% ipython --no-banner

In [1]: import numpy as np

In [2]: np.set_printoptions(suppress=True, linewidth=140)

In [3]: def tidy(a):
   ...:     return np.round(a, 2) + 0
   ...: 

In [4]: F = np.loadtxt("m.csv", delimiter=",")

In [5]: F
Out[5]: 
array([[-13.79,   0.03,  -5.34,  -5.32,  10.8 ,  -6.02],
       [  7.9 ,   4.98,   7.38,  14.52,  -3.56,  -5.91],
       [  8.54,   7.04,  -4.5 ,  -5.44,  14.59,   3.86],
       [ -5.63,  11.81,  -2.25,  -5.83,  -9.24, -10.21],
       [  7.85,   7.81,  -1.79,  -1.79, -15.62,   5.18],
       [ -6.6 ,  -5.47, -11.17,  -2.97, -10.33,   9.28],
       [ 15.39,   1.05,  -7.41,   1.11,  -1.8 ,  10.13],
       [  4.16,  -9.57,   3.8 , -15.34,   2.5 ,  -5.93],
       [  0.5 ,  -8.67,   0.7 ,   2.45, -12.45,  12.77],
       [ -6.61,   7.45,   0.1 ,  -4.11, -16.18,  -4.71],
       [  6.92,   3.35, -17.1 ,  -3.8 ,  -2.18,   5.4 ],
       [  0.35,   9.9 ,   5.12,   8.33,  -5.95, -13.07],
       [ 12.27,  12.53,   7.19,   2.79,   5.69,  -0.62],
       [  7.96,  -9.19,   4.17,  -7.79,  11.96,   5.58],
       [ -5.78, -11.02,  -3.94,  -2.09,  12.41,   8.44],
       [ -5.57,   8.04,  -3.93, -11.94,  11.33,   4.24],
       [  2.97,  -1.07,   5.62,  -9.01,  13.79,   9.33],
       [-10.6 ,   4.27,  -4.57,   5.39, -10.95,  -9.97],
       [  8.27,   7.87,  14.42,  -6.  ,   3.99,   3.16]])

In [6]: Xs = F - F.mean(axis=0)

In [7]: V = np.linalg.svd(Xs)[2][:5]

In [8]: other = Xs - Xs @ V.T @ V

In [9]: tidy(np.cov(Xs @ V.T, rowvar=False))
Out[9]: 
array([[146.49,   0.  ,   0.  ,   0.  ,   0.  ],
       [  0.  ,  91.23,   0.  ,   0.  ,   0.  ],
       [  0.  ,   0.  ,  78.04,   0.  ,   0.  ],
       [  0.  ,   0.  ,   0.  ,  41.76,   0.  ],
       [  0.  ,   0.  ,   0.  ,   0.  ,  31.88]])

In [10]: tidy(np.diag(V.T @ V))
Out[10]: array([0.76, 0.82, 0.88, 0.98, 1.  , 0.57])

In [11]: tidy(np.linalg.norm(other) / np.linalg.norm(Xs))
Out[11]: np.float64(0.21)

In [12]: tidy(np.linalg.norm(F) ** 2 / np.linalg.norm(F, 2) ** 2)
Out[12]: np.float64(2.87)

In [13]: tidy(np.linalg.norm(F, "nuc"))
Out[13]: np.float64(203.11)

In [14]: tidy(np.linalg.norm(F[14] - F[6]))
Out[14]: np.float64(28.65)

In [15]: tidy(np.linalg.norm(F, axis=0))
Out[15]: array([35.73, 33.86, 31.39, 31.93, 45.04, 33.81])

In [16]: C = F[[2, 3]].astype(float)

In [17]: for _ in range(6):
    ...:     z = np.linalg.norm(F[:, None] - C, axis=-1).argmin(axis=1)
    ...:     C = np.array([F[z == j].mean(axis=0) for j in range(2)])
    ...: 

In [18]: z
Out[18]: array([0, 1, 0, 1, 1, 1, 0, 0, 1, 1, 0, 1, 0, 0, 0, 0, 0, 1, 0])

In [19]: tidy(C[1] - C[0])
Out[19]: array([ -5.36,   3.19,  -0.17,   7.71, -18.09,  -5.5 ])

In [20]: tidy(C)
Out[20]: 
array([[  3.76,   0.82,  -0.64,  -5.71,   7.55,   3.42],
       [ -1.6 ,   4.01,  -0.81,   2.  , -10.54,  -2.08]])

In [21]: T = np.stack([C, 5 * C, C[::-1]])

In [22]: tidy(T.sum(axis=0))
Out[22]: 
array([[ 20.94,   8.95,  -4.64, -32.27,  34.78,  18.41],
       [ -5.87,  24.88,  -5.5 ,   6.28, -55.66,  -9.06]])

In [23]: data = np.array([[48.0, 0.0, 63.0, 35.0, -14.0],
    ...:     [0.0, -1.0, 0.0, 0.0, 0.0],
    ...:     [63.0, 0.0, 80.0, 45.0, -18.0],
    ...:     [35.0, 0.0, 45.0, 24.0, -10.0],
    ...:     [-14.0, 0.0, -18.0, -10.0, 3.0]])

In [24]: ev, V = np.linalg.eig(data)

In [25]: tidy(data @ V[:, 0] - ev[0] * V[:, 0])
Out[25]: array([0., 0., 0., 0., 0.])

In [26]: tidy(np.prod(ev))
Out[26]: np.float64(158.0)

In [27]: tidy(np.sort(np.linalg.eigvals(np.linalg.inv(data))))
Out[27]: array([-1.  +0.j, -1.  +0.j, -1.  +0.j, -1.  +0.j,  0.01+0.j])

In [28]: np.allclose(data, data.T)
Out[28]: True

In [29]: tidy(np.sort(np.abs(np.linalg.eigvals(data))))
Out[29]: array([  1.,   1.,   1.,   1., 158.])

In [30]: data @ data
Out[30]: 
array([[ 7694.,     0.,  9891.,  5495., -2198.],
       [    0.,     1.,     0.,     0.,     0.],
       [ 9891.,     0., 12718.,  7065., -2826.],
       [ 5495.,     0.,  7065.,  3926., -1570.],
       [-2198.,     0., -2826., -1570.,   629.]])

In [31]: ev, V = np.linalg.eigh(data)

In [32]: x0 = np.array([-1, 1, 1, 3, -2])

In [33]: tidy(np.linalg.eigvalsh(data[1:, 1:]))
Out[33]: array([ -1.,  -1.,  -1., 109.])

In [34]: tidy(x0 @ data @ x0 / (x0 @ x0)), tidy(ev[0]), ev[-1]
Out[34]: (np.float64(26.56), np.float64(-1.0), np.float64(158.0))

In [35]: tidy(V * np.abs(ev) @ V.T)
Out[35]: 
array([[ 49.38,   0.  ,  62.21,  34.56, -13.82],
       [  0.  ,   1.  ,   0.  ,   0.  ,   0.  ],
       [ 62.21,   0.  ,  80.98,  44.43, -17.77],
       [ 34.56,   0.  ,  44.43,  25.69,  -9.87],
       [-13.82,   0.  , -17.77,  -9.87,   4.95]])

In [36]: (np.sign(V[:, -1].round(6)) == np.sign(V[0, -1].round(6))).astype(int)
Out[36]: array([1, 0, 1, 1, 0])

In [37]: np.abs(data).sum(axis=1).max(), np.abs(ev).max()
Out[37]: (np.float64(206.0), np.float64(158.0))

In [38]: arr = np.array([[9, 0, 4, 4], [7, 1, 8, 2], [6, 5, 3, 6]])

In [39]: arr
Out[39]: 
array([[9, 0, 4, 4],
       [7, 1, 8, 2],
       [6, 5, 3, 6]])

In [40]: r0, v = arr[1], arr[0]

In [41]: r0 @ r0
Out[41]: np.int64(118)

In [42]: p = (r0 @ v) / (r0 @ r0) * r0

In [43]: tidy(v - p)
Out[43]: array([ 2.89, -0.87, -2.98,  2.25])

In [44]: tidy(np.linalg.norm(r0 + v) ** 2 + np.linalg.norm(r0 - v) ** 2)
Out[44]: np.float64(462.0)

In [45]: np.outer(r0, v)
Out[45]: 
array([[63,  0, 28, 28],
       [ 9,  0,  4,  4],
       [72,  0, 32, 32],
       [18,  0,  8,  8]])

In [46]: W0 = np.loadtxt("block0.csv", delimiter=",")

In [47]: tidy(W0)
Out[47]: 
array([[32.04, -7.5 , -7.66, 11.09],
       [20.52, -4.62, -5.55,  5.91],
       [10.11, -2.14, -3.32,  1.7 ],
       [ 1.08, -0.21, -0.7 , -0.77],
       [ 0.29,  0.01, -0.08,  0.38],
       [ 1.01,  0.2 , -0.69,  0.77],
       [ 1.17,  0.62, -1.46,  0.46],
       [ 0.77,  1.3 , -2.38, -0.41],
       [ 0.38,  1.69, -2.83, -0.99],
       [ 0.35,  1.72, -2.87, -1.04],
       [-0.7 ,  2.56, -3.74, -2.39],
       [-6.91,  6.35, -6.86, -8.99]])

In [48]: Xs = W0 - W0.mean(axis=0)

In [49]: V = np.linalg.svd(Xs)[2][:3]

In [50]: other = Xs - Xs @ V.T @ V

In [51]: np.linalg.norm(other, axis=1).round(6).argmax()
Out[51]: np.int64(0)

In [52]: tidy(np.linalg.norm(other) / np.linalg.norm(Xs))
Out[52]: np.float64(0.0)

In [53]: tidy((Xs @ V.T).std(axis=0))
Out[53]: array([11.77,  2.65,  0.61])

In [54]: other = np.array([[4, 3], [1, 2], [4, 3], [4, 0]])

In [55]: np.vstack([W0, other.T]).shape
Out[55]: (14, 4)

In [56]: np.linalg.matrix_rank(np.vstack([W0, other.T]))
Out[56]: np.int64(4)

In [57]: np.linalg.matrix_rank(W0 @ other)
Out[57]: np.int64(2)

In [58]: E = np.load("layer3.npy")

In [59]: E
Out[59]: 
array([[3, 0, 3, 1],
       [0, 1, 3, 3],
       [1, 2, 3, 0],
       [3, 0, 3, 1]])

In [60]: rank = np.linalg.matrix_rank(E)

In [61]: rank
Out[61]: np.int64(3)

In [62]: null = np.linalg.svd(E)[2][rank:].T

In [63]: tidy(null @ null.T)
Out[63]: 
array([[ 0.19,  0.27, -0.24,  0.15],
       [ 0.27,  0.38, -0.34,  0.22],
       [-0.24, -0.34,  0.31, -0.19],
       [ 0.15,  0.22, -0.19,  0.12]])

In [64]: [int(np.linalg.matrix_rank(E[:, :j + 1])) for j in range(4)]
Out[64]: [1, 2, 3, 3]

In [65]: tidy(E @ null)
Out[65]: 
array([[0.],
       [0.],
       [0.],
       [0.]])

In [66]: null.shape
Out[66]: (4, 1)

In [67]: tidy(null[:, 0] / null[np.abs(null[:, 0]).round(6).argmax(), 0])
Out[67]: array([ 0.71,  1.  , -0.9 ,  0.57])

In [68]: [int(np.linalg.matrix_rank(E[:i])) for i in range(1, len(E) + 1)]
Out[68]: [1, 2, 3, 3]

In [69]: mat = np.array([[1, 2, 0, 0], [0, 3, 0, 0], [0, 0, 1, 2], [0, 0, 0, 3]])

In [70]: (mat != 0).astype(int)
Out[70]: 
array([[1, 1, 0, 0],
       [0, 1, 0, 0],
       [0, 0, 1, 1],
       [0, 0, 0, 1]])

In [71]: (np.linalg.matrix_power((mat != 0) + (mat.T != 0) + np.eye(4), 4) > 0).astype(int)
Out[71]: 
array([[1, 1, 0, 0],
       [1, 1, 0, 0],
       [0, 0, 1, 1],
       [0, 0, 1, 1]])

In [72]: mat @ mat
Out[72]: 
array([[1, 8, 0, 0],
       [0, 9, 0, 0],
       [0, 0, 1, 8],
       [0, 0, 0, 9]])

In [73]: r0 = np.array([2, 2, 3])

In [74]: np.array([np.convolve(row, r0, "same") for row in mat])
Out[74]: 
array([[6, 7, 6, 0],
       [6, 6, 9, 0],
       [0, 2, 6, 7],
       [0, 0, 6, 6]])

In [75]: np.polyval(r0, mat[2])
Out[75]: array([ 3,  3,  7, 15])

In [76]: np.convolve(mat[2], r0)
Out[76]: array([0, 0, 2, 6, 7, 6])

In [77]: w1 = np.array([[2, 0, 2, 0, 0], [2, 0, 0, 1, 0], [2, 2, 1, 1, 2], [2, 0, 1, 1, 2]])

In [78]: b = np.array([-5, -5, 7, -5, 5])

In [79]: H = np.maximum(mat @ w1 + b, 0)

In [80]: np.linalg.matrix_rank(H)
Out[80]: np.int64(3)

In [81]: H
Out[81]: 
array([[ 1,  0,  9,  0,  5],
       [ 1,  0,  7,  0,  5],
       [ 1,  0, 10,  0, 11],
       [ 1,  0, 10,  0, 11]])

In [82]: C = np.array([[0, 0, 6], [8, 9, 5], [9, 0, 4], [6, 2, 2], [7, 5, 5]])

In [83]: w1 @ C
Out[83]: 
array([[18,  0, 20],
       [ 6,  2, 14],
       [45, 30, 38],
       [29, 12, 28]])

In [84]: np.linalg.matrix_rank(mat - mat[0, 0] * np.eye(4))
Out[84]: np.int64(2)

In [85]: np.linalg.matrix_rank(E, rtol=0.1)
Out[85]: np.int64(3)

In [86]: np.argsort(-np.linalg.norm(E, axis=0).round(6), kind="stable")[:3]
Out[86]: array([2, 0, 3])

In [87]: tidy(np.linalg.norm(E, 2) / np.linalg.norm(E))
Out[87]: np.float64(0.9)

In [88]: feats = np.load("dump.npy")

In [89]: feats
Out[89]: 
array([[ 3.39,  5.18, -4.65,  3.07, -2.24, -7.02],
       [ 1.59,  6.6 , -1.67,  3.36, -2.31, -6.43],
       [ 2.92,  6.8 , -2.64,  3.65, -4.46, -5.8 ],
       [ 3.79,  6.87, -2.75,  4.06, -3.09, -5.79],
       [ 3.7 ,  5.16, -2.92,  2.54, -1.77, -7.64],
       [ 1.58,  6.33, -3.85,  2.73, -4.15, -5.32],
       [ 2.01,  5.44, -4.86,  3.57, -3.96, -5.71],
       [ 4.46,  7.01, -3.81,  3.29, -2.69, -4.32],
       [ 4.91,  6.72, -1.56,  4.03, -2.33, -8.33],
       [ 2.8 ,  5.29, -3.44,  3.47, -2.24, -4.91],
       [ 2.93,  6.61, -3.59,  2.89, -2.05, -4.3 ],
       [ 2.6 ,  6.73, -4.85,  3.44, -2.61, -6.32]])

In [90]: hat = feats @ np.linalg.solve(feats.T @ feats, feats.T)

In [91]: tidy(hat @ feats[:, 3])
Out[91]: array([3.07, 3.36, 3.65, 4.06, 2.54, 2.73, 3.57, 3.29, 4.03, 3.47, 2.89, 3.44])

In [92]: tidy(np.linalg.eigvalsh(hat))
Out[92]: array([0., 0., 0., 0., 0., 0., 1., 1., 1., 1., 1., 1.])

In [93]: C2 = np.cov(feats, rowvar=False)

In [94]: C2.shape
Out[94]: (6, 6)

In [95]: tidy(np.corrcoef(feats[:, 0], feats[:, 1])[0, 1])
Out[95]: np.float64(0.17)

In [96]: tidy(np.corrcoef(feats.T))
Out[96]: 
array([[ 1.  ,  0.17,  0.27,  0.31,  0.39, -0.3 ],
       [ 0.17,  1.  ,  0.36,  0.42, -0.24,  0.24],
       [ 0.27,  0.36,  1.  ,  0.32,  0.17, -0.36],
       [ 0.31,  0.42,  0.32,  1.  , -0.23, -0.14],
       [ 0.39, -0.24,  0.17, -0.23,  1.  , -0.26],
       [-0.3 ,  0.24, -0.36, -0.14, -0.26,  1.  ]])

In [97]: tidy(np.polyfit(feats[:, 0], feats[:, 1], 1))
Out[97]: array([0.12, 5.86])

In [98]: C = feats[[7, 8]].astype(float)

In [99]: for _ in range(7):
    ...:     z = np.linalg.norm(feats[:, None] - C, axis=-1).argmin(axis=1)
    ...:     C = np.array([feats[z == j].mean(axis=0) for j in range(2)])
    ...: 

In [100]: z
Out[100]: array([0, 1, 0, 0, 1, 0, 0, 0, 1, 0, 0, 0])

In [101]: np.abs(C[1] - C[0]).argmax()
Out[101]: np.int64(5)

In [102]: tidy(C)
Out[102]: 
array([[ 2.94,  6.25, -3.83,  3.35, -3.05, -5.5 ],
       [ 3.4 ,  6.16, -2.05,  3.31, -2.14, -7.47]])

In [103]: np.bincount(z)
Out[103]: array([9, 3])

In [104]: tidy(C[1] - C[0])
Out[104]: array([ 0.46, -0.09,  1.78, -0.04,  0.92, -1.97])

In [105]: M = np.load("arr.npy")

In [106]: M
Out[106]: 
array([[ 0.27,  0.22, -0.09, -0.38, -0.41,  0.06],
       [ 0.33,  0.72,  0.22,  0.37, -0.81,  0.33],
       [ 0.22,  0.15,  0.5 ,  0.63,  0.24,  0.3 ],
       [-0.15,  0.97,  0.21, -0.42, -2.57, -0.12],
       [-0.14, -0.26, -0.3 , -0.96,  0.09,  0.45]])

In [107]: left, sig = np.linalg.svd(M)
Traceback (most recent call last):
  Cell In[107], line 1
    left, sig = np.linalg.svd(M)
ValueError: too many values to unpack (expected 2)


In [108]: left, sig, VT = np.linalg.svd(M, full_matrices=False)

In [109]: np.abs(left[:, 0]).round(6).argmax()
Out[109]: np.int64(3)

In [110]: tidy(VT @ VT.T)
Out[110]: 
array([[1., 0., 0., 0., 0.],
       [0., 1., 0., 0., 0.],
       [0., 0., 1., 0., 0.],
       [0., 0., 0., 1., 0.],
       [0., 0., 0., 0., 1.]])

In [111]: tidy(np.sqrt((sig ** 2).sum())), tidy(np.linalg.norm(M))
Out[111]: (np.float64(3.46), np.float64(3.46))

In [112]: np.allclose(left * sig @ VT, M)
Out[112]: True

In [113]: tidy(sig)
Out[113]: array([3.  , 1.5 , 0.75, 0.38, 0.19])

In [114]: tidy(sig / sig[0])
Out[114]: array([1.  , 0.5 , 0.25, 0.12, 0.06])

In [115]: tidy(np.abs(VT[0]))
Out[115]: array([0.  , 0.39, 0.08, 0.11, 0.91, 0.01])

In [116]: left.shape, sig.shape, VT.shape
Out[116]: ((5, 5), (5,), (5, 6))

In [117]: tidy(np.cumsum(sig ** 2) / np.sum(sig ** 2))
Out[117]: array([0.75, 0.94, 0.99, 1.  , 1.  ])

In [118]: r0 = np.array([5, 3])

In [119]: tidy(np.correlate(M[0], M[3], "full"))
Out[119]: array([-0.03, -0.72, -0.67,  0.24,  1.37,  1.36, -0.18, -0.47, -0.33,  0.12, -0.01])

In [120]: other = np.array([[-2, -8, 0],
     ...:     [8, 7, -4],
     ...:     [0, 4, -2],
     ...:     [8, 4, 2],
     ...:     [-6, 8, 9],
     ...:     [-7, 7, 0]])

In [121]: tidy(np.einsum("ij->j", M))
Out[121]: array([ 0.53,  1.8 ,  0.54, -0.76, -3.46,  1.02])

In [122]: tidy(other.T @ M.T)
Out[122]: 
array([[  0.22,  10.61,   2.26,  20.96, -13.17],
       [ -5.36,   0.59,   7.83, -14.25,  -1.87],
       [ -5.15,  -9.87,   1.82, -28.27,   0.53]])

In [123]: np.linalg.matrix_rank(np.vstack([M, other.T]))
Out[123]: np.int64(6)

In [124]: tidy(np.einsum("ik,kj->ji", M, other))
Out[124]: 
array([[  0.22,  10.61,   2.26,  20.96, -13.17],
       [ -5.36,   0.59,   7.83, -14.25,  -1.87],
       [ -5.15,  -9.87,   1.82, -28.27,   0.53]])

In [125]: tidy(np.einsum("ik,kj->ij", M, other))
Out[125]: 
array([[  0.22,  -5.36,  -5.15],
       [ 10.61,   0.59,  -9.87],
       [  2.26,   7.83,   1.82],
       [ 20.96, -14.25, -28.27],
       [-13.17,  -1.87,   0.53]])

In [126]: tidy(M @ other)
Out[126]: 
array([[  0.22,  -5.36,  -5.15],
       [ 10.61,   0.59,  -9.87],
       [  2.26,   7.83,   1.82],
       [ 20.96, -14.25, -28.27],
       [-13.17,  -1.87,   0.53]])
